$ python3 -q
>>> import numpy as np
>>> np.set_printoptions(precision=2, suppress=True, linewidth=100, floatmode="fixed")
>>> feats = np.load("case13.npy")
>>> print(feats)
[[66.00 32.00 48.00 16.00]
 [32.00 18.00 24.00  8.00]
 [48.00 24.00 38.00 12.00]
 [16.00  8.00 12.00  6.00]]
>>> # symmetric
>>> x = np.ones(4)
>>> for _ in range(7):
...     x = feats @ x
...     x /= np.linalg.norm(x)
...     print(round(x @ feats @ x, 2))
... 
121.99
122.0
122.0
122.0
122.0
122.0
122.0
>>> x
array([0.73, 0.37, 0.55, 0.18])
>>> A = np.loadtxt("run19.csv", delimiter=",")
>>> A
array([[4.00, 3.00, 3.00, 6.00, 1.00],
       [3.00, 4.00, 6.00, 3.00, 2.00],
       [3.00, 6.00, 4.00, 5.00, 4.00],
       [6.00, 3.00, 5.00, 4.00, 4.00],
       [1.00, 2.00, 4.00, 4.00, 4.00]])
>>> # equal to its transpose
>>> u = np.array([-2, -1, 0, -3, 3])
>>> M2 = A + np.outer(u, np.eye(5)[2])
>>> M2
array([[4.00, 3.00, 1.00, 6.00, 1.00],
       [3.00, 4.00, 5.00, 3.00, 2.00],
       [3.00, 6.00, 4.00, 5.00, 4.00],
       [6.00, 3.00, 2.00, 4.00, 4.00],
       [1.00, 2.00, 7.00, 4.00, 4.00]])
>>> print(np.linalg.matrix_rank(M2 - A))
1
>>> np.round(np.linalg.det(M2) / np.linalg.det(A), 2), np.round(1 + np.linalg.solve(A, u)[2], 2)
(np.float64(1.21), np.float64(1.21))
>>> Q, Rm = np.linalg.qr(A)
>>> round(abs(Rm[0, 0]), 2), round(float(np.linalg.norm(A[:, 0])), 2)
(np.float64(8.43), 8.43)
>>> np.trace(Q @ Q.T)
np.float64(5.0)
>>> rng = np.random.default_rng(97617)
>>> z = rng.permutation(5)
>>> print(z)
[1 0 2 4 3]
>>> M2 = A[z][:, z]
>>> np.round(np.linalg.det(M2), 2), np.round(np.linalg.det(A[z]), 2)
(np.float64(1196.0), np.float64(1196.0))
>>> np.allclose(M2, A)
False
>>> print(np.trace(M2))
20.0
>>> np.diag(M2)
array([4.00, 4.00, 4.00, 4.00, 4.00])
>>> C = np.array([[-7, -1, -6], [-3, -7, -4], [7, -8, 3]])
>>> data = np.repeat(C, 20 // 3, axis=0)
>>> data = data + 0.05 * rng.normal(size=data.shape)
>>> data
array([[-7.05, -0.93, -6.02],
       [-6.92, -0.97, -5.99],
       [-7.01, -1.05, -5.93],
       [-6.98, -0.93, -5.94],
       [-6.91, -1.04, -6.01],
       [-7.09, -0.94, -5.98],
       [-3.03, -7.14, -4.07],
       [-2.97, -7.04, -4.06],
       [-2.98, -6.98, -3.98],
       [-3.05, -7.02, -3.89],
       [-3.00, -6.95, -4.05],
       [-2.99, -6.98, -3.91],
       [ 7.03, -8.03,  2.98],
       [ 7.12, -8.01,  2.99],
       [ 7.01, -8.02,  3.05],
       [ 7.01, -8.01,  3.01],
       [ 7.01, -8.10,  3.06],
       [ 7.00, -7.99,  3.01]])
>>> M2 = np.c_[data[:, :1] @ np.array([[3]]), np.array([0, -3, -1, 3, 0, 0, -2, 1, -1, -2, 2, 2, -2, 0, 3, 1, 1, 0])]
>>> M2
array([[-21.16,   0.00],
       [-20.75,  -3.00],
       [-21.02,  -1.00],
       [-20.94,   3.00],
       [-20.73,   0.00],
       [-21.27,   0.00],
       [ -9.08,  -2.00],
       [ -8.91,   1.00],
       [ -8.94,  -1.00],
       [ -9.15,  -2.00],
       [ -8.99,   2.00],
       [ -8.97,   2.00],
       [ 21.09,  -2.00],
       [ 21.36,   0.00],
       [ 21.04,   3.00],
       [ 21.04,   1.00],
       [ 21.03,   1.00],
       [ 21.01,   0.00]])
>>> np.linalg.matrix_rank(np.c_[data, M2])
np.int64(4)
>>> np.linalg.matrix_rank(M2)
np.int64(2)
>>> M2 = feats[0, 0] * feats[1:] - np.outer(feats[1:, 0], feats[0])
>>> print(M2)
[[  0.00 164.00  48.00  16.00]
 [  0.00  48.00 204.00  24.00]
 [  0.00  16.00  24.00 140.00]]
>>> np.linalg.matrix_rank(M2), np.linalg.matrix_rank(feats)
(np.int64(3), np.int64(4))
>>> feats[:, 0] / feats[0, 0]
array([1.00, 0.48, 0.73, 0.24])
>>> x = np.array([2, 3, 3])
>>> target = data @ x
>>> np.linalg.lstsq(data, target)[0]
array([2.00, 3.00, 3.00])
>>> np.round(np.linalg.pinv(data) @ data, 2) + 0
array([[1.00, 0.00, 0.00],
       [0.00, 1.00, 0.00],
       [0.00, 0.00, 1.00]])
>>> np.linalg.solve(data.T @ data, data.T @ target)
array([2.00, 3.00, 3.00])
>>> target = target + 0.05 * rng.normal(size=18)
>>> print(target)
[-34.88 -34.75 -34.95 -34.62 -35.01 -34.98 -39.78 -39.35 -38.85 -38.89 -38.95 -38.66  -1.12  -0.73
  -0.86  -0.95  -1.04  -0.90]
>>> b, *_ = np.linalg.lstsq(data, target)
>>> np.round(data.T @ (target - data @ b), 2) + 0
array([0.00, 0.00, 0.00])
>>> np.round(np.linalg.norm(target - data @ b), 2)
np.float64(0.17)
>>> b.round()
array([2.00, 3.00, 3.00])
>>> Q, _ = np.linalg.qr(np.array([[0.1, 0.0, 0.3, -1.3, -1.0, -0.3],
...     [0.3, -0.5, -0.8, -1.2, -1.3, 1.4],
...     [0.0, 1.1, 0.4, 2.6, -0.7, 0.7],
...     [1.1, -0.7, 0.1, 0.0, -1.4, 1.1],
...     [-2.0, 1.4, -0.2, -1.1, 0.0, 0.9],
...     [1.4, -0.1, -0.3, -0.8, -0.6, 0.5]]))
>>> m1 = -1 * Q
>>> m1
array([[ 0.04, -0.04, -0.30, -0.74,  0.37,  0.47],
       [ 0.11,  0.25,  0.74,  0.15,  0.49,  0.33],
       [ 0.00, -0.80, -0.14,  0.41,  0.36,  0.19],
       [ 0.41,  0.08, -0.15, -0.07,  0.57, -0.69],
       [-0.74, -0.25,  0.33, -0.33,  0.15, -0.38],
       [ 0.52, -0.47,  0.45, -0.39, -0.37, -0.11]])
>>> # columns are unit length and at right angles
>>> Q, V = np.linalg.qr(m1[:, :3])[0], np.linalg.qr(m1[:, 3:])[0]
>>> sv = np.linalg.svd(Q.T @ V, compute_uv=False)
>>> print((sv > 0.9).sum())
0
>>> print(sv.round(2) + 0)
[0.00 0.00 0.00]
>>> def softmax(z):
...     e = np.exp(z - z.max(axis=-1, keepdims=True))
...     return e / e.sum(axis=-1, keepdims=True)
... 
>>> softmax(m1).sum(axis=1)
array([1.00, 1.00, 1.00, 1.00, 1.00, 1.00])
>>> np.round(softmax(10 * m1[3]), 2) + 0
array([0.16, 0.01, 0.00, 0.00, 0.83, 0.00])
>>> softmax(m1[3])
array([0.23, 0.16, 0.13, 0.14, 0.27, 0.08])
>>> print(softmax(m1[3] + -3))
[0.23 0.16 0.13 0.14 0.27 0.08]
>>> att = m1 @ m1.T / np.sqrt(6)
>>> softmax(att)
array([[0.23, 0.15, 0.15, 0.15, 0.15, 0.15],
       [0.15, 0.23, 0.15, 0.15, 0.15, 0.15],
       [0.15, 0.15, 0.23, 0.15, 0.15, 0.15],
       [0.15, 0.15, 0.15, 0.23, 0.15, 0.15],
       [0.15, 0.15, 0.15, 0.15, 0.23, 0.15],
       [0.15, 0.15, 0.15, 0.15, 0.15, 0.23]])
>>> softmax(att)[3] @ m1
array([ 0.08, -0.18,  0.13, -0.16,  0.29, -0.08])
>>> softmax(att + np.triu(np.full(att.shape, -np.inf), 1))
array([[1.00, 0.00, 0.00, 0.00, 0.00, 0.00],
       [0.40, 0.60, 0.00, 0.00, 0.00, 0.00],
       [0.29, 0.29, 0.43, 0.00, 0.00, 0.00],
       [0.22, 0.22, 0.22, 0.33, 0.00, 0.00],
       [0.18, 0.18, 0.18, 0.18, 0.27, 0.00],
       [0.15, 0.15, 0.15, 0.15, 0.15, 0.23]])
